In [1]: import numpy as np

In [2]: import numpy.linalg as la

In [3]: np.set_printoptions(precision=2, suppress=True, linewidth=100, floatmode="fixed")

In [4]: def rd(a):
   ...:     return np.round(a, 2) + 0
   ...: 

In [5]: X = np.array([[-18.01, 2.84, 8.21],
   ...:     [-9.75, -6.65, 16.15],
   ...:     [14.43, -7.72, -11.49],
   ...:     [-11.07, -15.65, 5.72],
   ...:     [-13.39, 13.84, 5.4],
   ...:     [-1.49, -5.48, -19.18],
   ...:     [-15.66, 10.66, 6.42],
   ...:     [0.74, 3.9, 19.6],
   ...:     [3.38, -8.66, 17.71],
   ...:     [-19.54, 4.05, -1.37],
   ...:     [18.54, 7.33, -1.57],
   ...:     [-12.23, 4.02, -15.31],
   ...:     [5.32, 18.63, 4.95],
   ...:     [-3.8, -19.63, 0.29],
   ...:     [-0.83, 13.0, 15.17],
   ...:     [17.38, 6.11, -7.78],
   ...:     [17.58, -4.54, -8.38],
   ...:     [1.13, -3.42, 19.67],
   ...:     [13.8, -1.14, 14.43],
   ...:     [14.26, -1.26, 13.97],
   ...:     [7.97, 16.44, 8.14]])

In [6]: rd(X.mean(axis=0))
Out[6]: array([0.42, 1.27, 4.32])

In [7]: np.unravel_index(np.abs(X).argmax(), X.shape)
Out[7]: (np.int64(17), np.int64(2))

In [8]: np.count_nonzero(X)
Out[8]: np.int64(63)

In [9]: X[:, 3]
Traceback (most recent call last):
  Cell In[9], line 1
    X[:, 3]
IndexError: index 3 is out of bounds for axis 1 with size 3


In [10]: rd(la.norm(X))
Out[10]: np.float64(91.65)

In [11]: la.matrix_rank(X)
Out[11]: np.int64(3)

In [12]: Ac = X - X.mean(axis=0)

In [13]: vecs = la.svd(Ac)[2][:2]

In [14]: B = Ac - Ac @ vecs.T @ vecs

In [15]: la.norm(B, axis=1).round(6).argmax()
Out[15]: np.int64(13)

In [16]: gram = np.cov(X, rowvar=False)

In [17]: gram.shape
Out[17]: (3, 3)

In [18]: rd(np.corrcoef(X[:, 0], X[:, 1])[0, 1])
Out[18]: np.float64(-0.01)

In [19]: Ac = (X - X.mean(axis=0)) / X.std(axis=0)

In [20]: np.argwhere(np.abs(Ac) > 2)
Out[20]: 
array([[ 5,  2],
       [13,  1]])

In [21]: b = la.lstsq(np.delete(Ac, 1, axis=1), Ac[:, 1])[0]

In [22]: np.abs(b).argmax()
Out[22]: np.int64(1)

In [23]: rd(1 - np.var(Ac[:, 1] - np.delete(Ac, 1, axis=1) @ b))
Out[23]: np.float64(0.01)

In [24]: rd(b)
Out[24]: array([0.00, 0.08])

In [25]: arr = np.array([[-1, 2, 2, 2], [-2, -2, 1, 0], [-11, -8, 7, 2]])

In [26]: left, sv, Vh = la.svd(arr)

In [27]: vecs = Vh[:(sv > 1e-8).sum()]

In [28]: rng = np.random.default_rng(38231)

In [29]: vec = arr[1] + -2 * arr[2] + rng.integers(2) * np.eye(4)[2]

In [30]: vec
Out[30]: array([ 20.00,  14.00, -13.00,  -4.00])

In [31]: rd(la.norm(vec - vecs.T @ vecs @ vec))
Out[31]: np.float64(0.0)

In [32]: rd(np.diag(vecs.T @ vecs))
Out[32]: array([0.52, 0.75, 0.42, 0.31])

In [33]: la.matrix_rank(np.vstack([arr, vec]))
Out[33]: np.int64(2)

In [34]: u = np.array([-3, 1, -1])

In [35]: rd(np.correlate(X[9], X[1], "full"))
Out[35]: array([-315.57,  195.35,  141.46,  -30.38,   13.36])

In [36]: rd(np.convolve(X[9], u))
Out[36]: array([ 58.62, -31.69,  27.70,  -5.42,   1.37])

In [37]: rd(np.cross(X[9, :3], X[1, :3]))
Out[37]: array([ 56.30, 328.93, 169.43])

In [38]: rk = la.matrix_rank(arr)

In [39]: rk
Out[39]: np.int64(2)

In [40]: ns = la.svd(arr)[2][rk:].T

In [41]: ns.shape
Out[41]: (4, 2)

In [42]: rd(arr @ ns)
Out[42]: 
array([[0.00, 0.00],
       [0.00, 0.00],
       [0.00, 0.00]])

In [43]: [int(la.matrix_rank(arr[:, :j + 1])) for j in range(4)]
Out[43]: [1, 2, 2, 2]

In [44]: la.matrix_rank(arr.T @ arr), la.matrix_rank(arr @ arr.T)
Out[44]: (np.int64(2), np.int64(2))

In [45]: [int(la.matrix_rank(np.delete(arr, i, axis=0))) for i in range(3)]
Out[45]: [2, 2, 2]

In [46]: [int(la.matrix_rank(arr[:i])) for i in range(1, len(arr) + 1)]
Out[46]: [1, 2, 2]

In [47]: left, sv, Vh = la.svd(arr)

In [48]: rd(sv)
Out[48]: array([15.72,  3.57,  0.00])

In [49]: np.argmax(sv[:-1] / (sv[1:] + 1e-6)) + 1
Out[49]: np.int64(2)

In [50]: B = left[:, :2] @ np.diag(sv[:2]) @ Vh[:2]

In [51]: rd(B)
Out[51]: 
array([[ -1.00,   2.00,   2.00,   2.00],
       [ -2.00,  -2.00,   1.00,   0.00],
       [-11.00,  -8.00,   7.00,   2.00]])

In [52]: rd(la.norm(arr - B) / la.norm(arr))
Out[52]: np.float64(0.0)

In [53]: rd(np.abs(arr - B).max())
Out[53]: np.float64(0.0)

In [54]: W0 = 2 * np.eye(3) + np.ones((3, 3))

In [55]: W0
Out[55]: 
array([[3.00, 1.00, 1.00],
       [1.00, 3.00, 1.00],
       [1.00, 1.00, 3.00]])

In [56]: vec = np.array([3, 2, 1])

In [57]: y = W0 @ vec

In [58]: y
Out[58]: array([12.00, 10.00,  8.00])

In [59]: rd(la.solve(W0, 5 * y))
Out[59]: array([15.00, 10.00,  5.00])

In [60]: rd(la.solve(W0.T, W0[1]))
Out[60]: array([0.00, 1.00, 0.00])

In [61]: vec = np.ones(3)

In [62]: for _ in range(7):
    ...:     vec = W0 @ vec
    ...:     vec /= la.norm(vec)
    ...:     print(round(vec @ W0 @ vec, 2))
    ...: 
5.0
5.0
5.0
5.0
5.0
5.0
5.0

In [63]: rd(vec)
Out[63]: array([0.58, 0.58, 0.58])

In [64]: w, vecs = la.eig(W0)

In [65]: rd(w)
Out[65]: array([2.00, 5.00, 2.00])

In [66]: rd(W0 @ vecs[:, 0] - w[0] * vecs[:, 0])
Out[66]: array([0.00, 0.00, 0.00])

In [67]: rd(np.sort(la.eigvals(la.inv(W0))))
Out[67]: array([0.20, 0.50, 0.50])

In [68]: rd(np.prod(w))
Out[68]: np.float64(20.0)

In [69]: B = W0 / np.sqrt((W0 ** 2).mean(axis=1, keepdims=True))

In [70]: la.matrix_rank(B) == la.matrix_rank(W0)
Out[70]: np.True_

In [71]: z = rng.permutation(3)

In [72]: z
Out[72]: array([2, 1, 0])

In [73]: B = W0[z][:, z]

In [74]: rd(la.det(B)), rd(la.det(W0[z]))
Out[74]: (np.float64(20.0), np.float64(-20.0))

In [75]: np.trace(B)
Out[75]: np.float64(9.0)

In [76]: B
Out[76]: 
array([[3.00, 1.00, 1.00],
       [1.00, 3.00, 1.00],
       [1.00, 1.00, 3.00]])

In [77]: np.allclose(B, W0)
Out[77]: True

In [78]: A = np.array([[1, 1, 7], [2, 4, 9], [4, 5, 8], [6, 6, 3]])

In [79]: A
Out[79]: 
array([[1, 1, 7],
       [2, 4, 9],
       [4, 5, 8],
       [6, 6, 3]])

In [80]: B = np.c_[A[:, :1] @ np.array([[1]]), np.array([-4, 8, 2, -4])]

In [81]: B
Out[81]: 
array([[ 1, -4],
       [ 2,  8],
       [ 4,  2],
       [ 6, -4]])

In [82]: rd(la.norm(la.qr(A)[0].T @ B, axis=0) ** 2 / ((B ** 2).sum(axis=0) + 1e-12))
Out[82]: array([1.00, 0.99])

In [83]: la.matrix_rank(np.c_[A, B])
Out[83]: np.int64(4)

In [84]: la.matrix_rank(B)
Out[84]: np.int64(2)

In [85]: B = A / np.sqrt((A ** 2).mean(axis=1, keepdims=True))

In [86]: rd(A - A.mean(axis=1, keepdims=True))
Out[86]: 
array([[-2.00, -2.00,  4.00],
       [-3.00, -1.00,  4.00],
       [-1.67, -0.67,  2.33],
       [ 1.00,  1.00, -2.00]])

In [87]: rd(la.norm(B, axis=1))
Out[87]: array([1.73, 1.73, 1.73, 1.73])

In [88]: la.matrix_rank(B) == la.matrix_rank(A)
Out[88]: np.True_

In [89]: rd(la.norm(A, 1)), rd(la.norm(A, np.inf))
Out[89]: (np.float64(27.0), np.float64(17.0))

In [90]: la.norm(A, axis=1).argmax()
Out[90]: np.int64(2)

In [91]: rd(la.norm(A, "nuc"))
Out[91]: np.float64(24.4)

In [92]: M = np.load("a.npy")

In [93]: M
Out[93]: 
array([[ 0.80,  0.30, -0.70],
       [ 0.30,  1.20, -1.30],
       [-0.30, -0.60, -0.70],
       [-0.30, -1.10, -0.60],
       [ 0.30,  0.10, -1.20],
       [ 0.90, -0.20,  1.70],
       [-0.10,  0.90, -1.20],
       [-2.00,  0.80, -0.70],
       [ 5.50,  8.50, -2.00],
       [-0.30, -0.20, -0.50],
       [-0.40, -0.60,  0.00],
       [ 1.10,  0.00,  0.60],
       [ 1.50,  0.90,  0.10],
       [ 0.00, -0.80,  0.30],
       [ 0.30, -1.60, -1.30]])

In [94]: B = np.c_[M[:, :1] @ np.array([[4]]), np.array([7, 0, 8, 6, 2, 2, 5, 1, 5, 1, 8, 2, 2, 6, 6])]

In [95]: B
Out[95]: 
array([[ 3.20,  7.00],
       [ 1.20,  0.00],
       [-1.20,  8.00],
       [-1.20,  6.00],
       [ 1.20,  2.00],
       [ 3.60,  2.00],
       [-0.40,  5.00],
       [-8.00,  1.00],
       [22.00,  5.00],
       [-1.20,  1.00],
       [-1.60,  8.00],
       [ 4.40,  2.00],
       [ 6.00,  2.00],
       [ 0.00,  6.00],
       [ 1.20,  6.00]])

In [96]: la.matrix_rank(np.c_[M, B])
Out[96]: np.int64(4)

In [97]: u = np.array([-3, -3, 3])

In [98]: v = np.array([-2, 1, 2])

In [99]: mat = u[:, None] + v[None, :]

In [100]: mat
Out[100]: 
array([[-5, -2, -1],
       [-5, -2, -1],
       [ 1,  4,  5]])

In [101]: vec = np.array([-5, -2, -1])

In [102]: mat @ np.eye(3)[0]
Out[102]: array([-5.00, -5.00,  1.00])

In [103]: (mat * vec).sum(axis=1)
Out[103]: array([ 30,  30, -18])

In [104]: (mat @ vec).argmax()
Out[104]: np.int64(0)

In [105]: np.sign((mat @ vec).round(6))
Out[105]: array([ 1,  1, -1])

In [106]: la.norm(mat @ vec) <= la.norm(mat, 2) * la.norm(vec) + 1e-9
Out[106]: np.True_

In [107]: mat @ (2 * vec)
Out[107]: array([ 60,  60, -36])

In [108]: np.einsum("ij,j->i", mat, vec)
Out[108]: array([ 30,  30, -18])

In [109]: la.matrix_power(mat, 2)
Out[109]: 
array([[ 34,  10,   2],
       [ 34,  10,   2],
       [-20,  10,  20]])

In [110]: mat @ mat
Out[110]: 
array([[ 34,  10,   2],
       [ 34,  10,   2],
       [-20,  10,  20]])

In [111]: rd(la.det(mat))
Out[111]: np.float64(0.0)

In [112]: rd(np.sort(np.abs(la.eigvals(mat))))
Out[112]: array([0.00, 4.57, 6.57])

In [113]: np.trace(mat)
Out[113]: np.int64(-2)

In [114]: (mat + mat.T) / 2
Out[114]: 
array([[-5.00, -3.50,  0.00],
       [-3.50, -2.00,  1.50],
       [ 0.00,  1.50,  5.00]])

In [115]: la.lstsq(mat[:-1].T, mat[-1])[2]
Out[115]: np.int32(1)

In [116]: m1 = np.array([[3, 4, -3], [5, 5, -4], [2, 1, 0]])

In [117]: m1[-1] = m1[0] + 4 * m1[1]

In [118]: m1
Out[118]: 
array([[  3,   4,  -3],
       [  5,   5,  -4],
       [ 23,  24, -19]])

In [119]: left, sv, Vh = la.svd(m1)

In [120]: np.argmax(sv[:-1] / (sv[1:] + 1e-6)) + 1
Out[120]: np.int64(2)

In [121]: rd(sv)
Out[121]: array([39.57,  0.63,  0.00])

In [122]: B = left[:, :2] @ np.diag(sv[:2]) @ Vh[:2]

In [123]: la.matrix_rank(m1, rtol=0.05)
Out[123]: np.int64(1)

In [124]: rd(la.norm(m1 - B, 2)), rd(sv[2])
Out[124]: (np.float64(0.0), np.float64(0.0))

In [125]: la.matrix_rank(B)
Out[125]: np.int64(2)

In [126]: rd(B)
Out[126]: 
array([[  3.00,   4.00,  -3.00],
       [  5.00,   5.00,  -4.00],
       [ 23.00,  24.00, -19.00]])

In [127]: rd(np.abs(m1 - B).max())
Out[127]: np.float64(0.0)

In [128]: B = m1 / la.norm(m1, axis=1, keepdims=True)

In [129]: gram = B @ B.T

In [130]: rd(gram[2])
Out[130]: array([0.99, 1.00, 1.00])

In [131]: (gram - 2 * np.eye(3)).round(6).argmax(axis=1)
Out[131]: array([2, 2, 1])

In [132]: rd(la.norm(B, axis=1))
Out[132]: array([1.00, 1.00, 1.00])

In [133]: rk = la.matrix_rank(m1)

In [134]: rk
Out[134]: np.int64(2)

In [135]: ns = la.svd(m1)[2][rk:].T

In [136]: [int(la.matrix_rank(m1[:i])) for i in range(1, len(m1) + 1)]
Out[136]: [1, 2, 2]

In [137]: [int(la.matrix_rank(np.delete(m1, i, axis=0))) for i in range(3)]
Out[137]: [2, 2, 2]

In [138]: la.matrix_rank(m1.T @ m1), la.matrix_rank(m1 @ m1.T)
Out[138]: (np.int64(2), np.int64(2))

In [139]: rd(ns[:, 0] / ns[np.abs(ns[:, 0]).round(6).argmax(), 0])
Out[139]: array([0.20, 0.60, 1.00])

In [140]: left, sv, Vh = la.svd(m1)

In [141]: vecs = Vh[:(sv > 1e-8).sum()]

In [142]: vec = m1[1] + 4 * m1[0] + rng.integers(2) * np.eye(3)[0]

In [143]: vec
Out[143]: array([ 18.00,  21.00, -16.00])

In [144]: rd(np.diag(vecs.T @ vecs))
Out[144]: array([0.97, 0.74, 0.29])

In [145]: rd(la.norm(vec - vecs.T @ vecs @ vec))
Out[145]: np.float64(0.17)

In [146]: np.allclose(vecs.T @ vecs @ vec, vec)
Out[146]: False

In [147]: rd(vecs.T @ vecs)
Out[147]: 
array([[ 0.97, -0.09, -0.14],
       [-0.09,  0.74, -0.43],
       [-0.14, -0.43,  0.29]])

In [148]: K = np.load("arr.npy")

In [149]: K
Out[149]: 
array([[ 1,  4,  3],
       [-2,  1,  0],
       [-1,  2,  1]])

In [150]: B = K + rng.integers(-2, 3, (3, 2)) @ rng.integers(-2, 3, (2, 3))

In [151]: B
Out[151]: 
array([[ 2,  2,  3],
       [-5,  1,  2],
       [-1, -4,  3]])

In [152]: B - K
Out[152]: 
array([[ 1, -2,  0],
       [-3,  0,  2],
       [ 0, -6,  2]])

In [153]: rd(la.eigvals(B))
Out[153]: array([0.78+4.94j, 0.78-4.94j, 4.43+0.00j])

In [154]: rd(la.det(2 * B)), rd(la.det(B))
Out[154]: (np.float64(888.0), np.float64(111.0))

In [155]: np.einsum("ij,ji->", B, B)
Out[155]: np.int64(-28)
